>>> import numpy as np
>>> from numpy import linalg as LA
>>> np.set_printoptions(precision=2, suppress=True, linewidth=140, sign=" ")
>>> arr = np.load("run17.npy")
>>> arr
array([[ 0,  0,  1,  1],
       [ 0,  0,  0,  1],
       [ 1,  0,  0,  1],
       [ 1,  1,  1,  0]])
>>> theta = np.radians(135)
>>> Rm = np.eye(4)
>>> Rm[0, 0] = Rm[1, 1] = np.cos(theta)
>>> Rm[0, 1], Rm[1, 0] = -np.sin(theta), np.sin(theta)
>>> Rm
array([[-0.71, -0.71,  0.  ,  0.  ],
       [ 0.71, -0.71,  0.  ,  0.  ],
       [ 0.  ,  0.  ,  1.  ,  0.  ],
       [ 0.  ,  0.  ,  0.  ,  1.  ]])
>>> out = arr @ Rm.T
>>> out.round(2) + 0
array([[ 0.  ,  0.  ,  1.  ,  1.  ],
       [ 0.  ,  0.  ,  0.  ,  1.  ],
       [-0.71,  0.71,  0.  ,  1.  ],
       [-1.41,  0.  ,  1.  ,  0.  ]])
>>> np.abs(out - arr).max(axis=0)
array([ 2.41,  1.  ,  0.  ,  0.  ])
>>> LA.svd(arr, compute_uv=False), LA.svd(out, compute_uv=False)
(array([ 2.17,  1.48,  1.  ,  0.31]), array([ 2.17,  1.48,  1.  ,  0.31]))
>>> np.allclose(arr @ arr.T, out @ out.T)
True
>>> np.allclose(LA.norm(arr, axis=1), LA.norm(out, axis=1))
True
>>> x0 = np.array([8, 3, 1, 8])
>>> [p for p in range(1, 25) if np.allclose(LA.matrix_power(Rm, p), np.eye(4))]
[8, 16, 24]
>>> out = arr / LA.norm(arr, axis=1, keepdims=True)
>>> gram = out @ out.T
>>> gram
array([[ 1.  ,  0.71,  0.5 ,  0.41],
       [ 0.71,  1.  ,  0.71,  0.  ],
       [ 0.5 ,  0.71,  1.  ,  0.41],
       [ 0.41,  0.  ,  0.41,  1.  ]])
>>> round(float(np.degrees(np.arccos(np.clip(gram[0, 3], -1, 1)))), 2)
65.91
>>> gram[0]
array([ 1.  ,  0.71,  0.5 ,  0.41])
>>> (np.abs(gram) > 0.9).astype(int)
array([[ 1,  0,  0,  0],
       [ 0,  1,  0,  0],
       [ 0,  0,  1,  0],
       [ 0,  0,  0,  1]])
